$ ipython --no-banner

In [1]: import numpy as np

In [2]: np.set_printoptions(precision=2, suppress=True, linewidth=100, legacy="1.25")

In [3]: r0 = np.array([-2, 2, 1, -1])

In [4]: rng = np.random.default_rng(22297)

In [5]: m1 = np.outer(rng.normal(size=11), r0) + 0.3 * rng.normal(size=(11, 4))

In [6]: print(m1)
[[ 0.34 -0.29 -0.29 -0.18]
 [ 0.94 -1.68 -0.72  0.41]
 [ 0.39 -0.2  -0.45  0.37]
 [ 0.28  0.27  0.06 -0.75]
 [-2.28  2.43  1.15 -1.13]
 [-1.56  1.3   0.54 -0.29]
 [ 4.66 -4.64 -2.24  2.07]
 [ 0.11  0.32 -0.01 -0.29]
 [-1.3   0.81 -0.01 -0.66]
 [-2.2   1.32  0.78 -0.76]
 [ 1.46 -1.21 -0.67  0.67]]

In [7]: cov = m1.T @ m1

In [8]: print(np.round(np.trace(cov), 2), round(float((m1 ** 2).sum()), 2))
91.98 91.98

In [9]: print(cov)
[[ 39.23 -36.57 -17.51  16.43]
 [-36.57  36.14  17.13 -16.11]
 [-17.51  17.13   8.5   -7.58]
 [ 16.43 -16.11  -7.58   8.11]]

In [10]: print(np.allclose(cov, cov.T))
True

In [11]: print(np.linalg.eigvalsh(cov)[::-1])
[89.61  1.27  0.81  0.29]

In [12]: Xs = (m1 - m1.mean(axis=0)) / m1.std(axis=0)

In [13]: print(Xs.std(axis=0))
[1. 1. 1. 1.]

In [14]: print(np.argwhere(np.abs(Xs) > 2))
[[6 0]
 [6 1]
 [6 2]
 [6 3]]

In [15]: coef = np.linalg.lstsq(np.delete(Xs, 2, axis=1), Xs[:, 2])[0]

In [16]: print(coef)
[-0.25  0.65 -0.09]

In [17]: print(np.abs(coef).argmax())
1

In [18]: print(np.round(1 - np.var(Xs[:, 2] - np.delete(Xs, 2, axis=1) @ coef), 2))
0.97

In [19]: data = np.load("m.npy")

In [20]: print(data)
[[ 0  2  5 -3]
 [-2  0 -5  0]
 [-5  5  0 -1]
 [ 3  0  1  0]]

In [21]: Q = data.astype(float).copy()

In [22]: for j in range(4):
    ...:     Q[:, j] -= Q[:, :j] @ (Q[:, :j].T @ Q[:, j])
    ...:     Q[:, j] /= np.linalg.norm(Q[:, j])
    ...: 

In [23]: print(Q.round(2) + 0)
[[ 0.    0.56  0.47 -0.68]
 [-0.32 -0.37 -0.54 -0.68]
 [-0.81  0.48 -0.19  0.27]
 [ 0.49  0.56 -0.67  0.  ]]

In [24]: r0 = np.array([3, 3, 3])

In [25]: print(np.convolve(data[1], r0))
[ -6  -6 -21 -15 -15   0]

In [26]: print(np.correlate(data[1], data[0], "full"))
[  6 -10  11 -25 -10   0   0]

In [27]: Q, Rm = np.linalg.qr(data)

In [28]: print(np.trace(Q @ Q.T))
4.0

In [29]: print(np.allclose(Rm.T @ Rm, data.T @ data))
True

In [30]: print(np.round(abs(Rm[0, 0]), 2), round(float(np.linalg.norm(data[:, 0])), 2))
6.16 6.16

In [31]: print(np.abs(np.diag(Rm)))
[6.16 3.54 4.37 1.77]

In [32]: print(Rm)
[[-6.16  4.06 -2.11 -0.81]
 [ 0.    3.54  5.24 -2.18]
 [ 0.    0.    4.37 -1.22]
 [ 0.    0.    0.    1.77]]

In [33]: print(np.linalg.norm(data, axis=0))
[6.16 5.39 7.14 3.16]

In [34]: print(data[0] @ data[3])
5

In [35]: mat = np.load("dump.npy")

In [36]: print(mat)
[[ 0.2  1.6 -0.4 -0.6]
 [ 0.   0.4  0.4  0.7]
 [-3.  -0.3 -4.5  4.8]
 [ 2.  -0.3  0.5  0. ]
 [ 0.4 -1.5 -0.8 -1.5]
 [-0.8  0.5  1.1  1.1]
 [-0.2 -1.1 -0.4 -0.6]
 [ 1.3  0.5  0.5 -0.8]
 [ 0.1  0.4 -2.1  1.6]
 [-0.6 -0.5  0.7  0.5]
 [ 0.5 -0.2 -0.4 -0.8]
 [-0.5  1.2 -0.5  1.9]
 [-0.3  0.3  0.5  0.5]
 [-1.8  0.   0.5  0.3]]

In [37]: Xs = (mat - mat.mean(axis=0)) / mat.std(axis=0)

In [38]: print(Xs.std(axis=0))
[1. 1. 1. 1.]

In [39]: print(np.argwhere(np.abs(Xs) > 2))
[[2 0]
 [2 2]
 [2 3]]

In [40]: coef = np.linalg.lstsq(np.delete(Xs, 0, axis=1), Xs[:, 0])[0]

In [41]: print(round(float(1 - np.var(Xs[:, 0] - np.delete(Xs, 0, axis=1) @ coef)), 2))
0.54

In [42]: print(coef)
[ 0.18 -0.04 -0.78]

In [43]: basis = mat[[5, 1]].astype(float)

In [44]: for _ in range(7):
    ...:     labels = np.linalg.norm(mat[:, None] - basis, axis=-1).argmin(axis=1)
    ...:     basis = np.array([mat[labels == j].mean(axis=0) for j in range(2)])
    ...: 

In [45]: print(labels)
[1 0 1 1 1 0 1 1 1 0 1 1 0 0]

In [46]: print(np.abs(basis[1] - basis[0]).argmax())
2

In [47]: print(basis[1] - basis[0])
[ 0.79 -0.11 -1.54 -0.18]
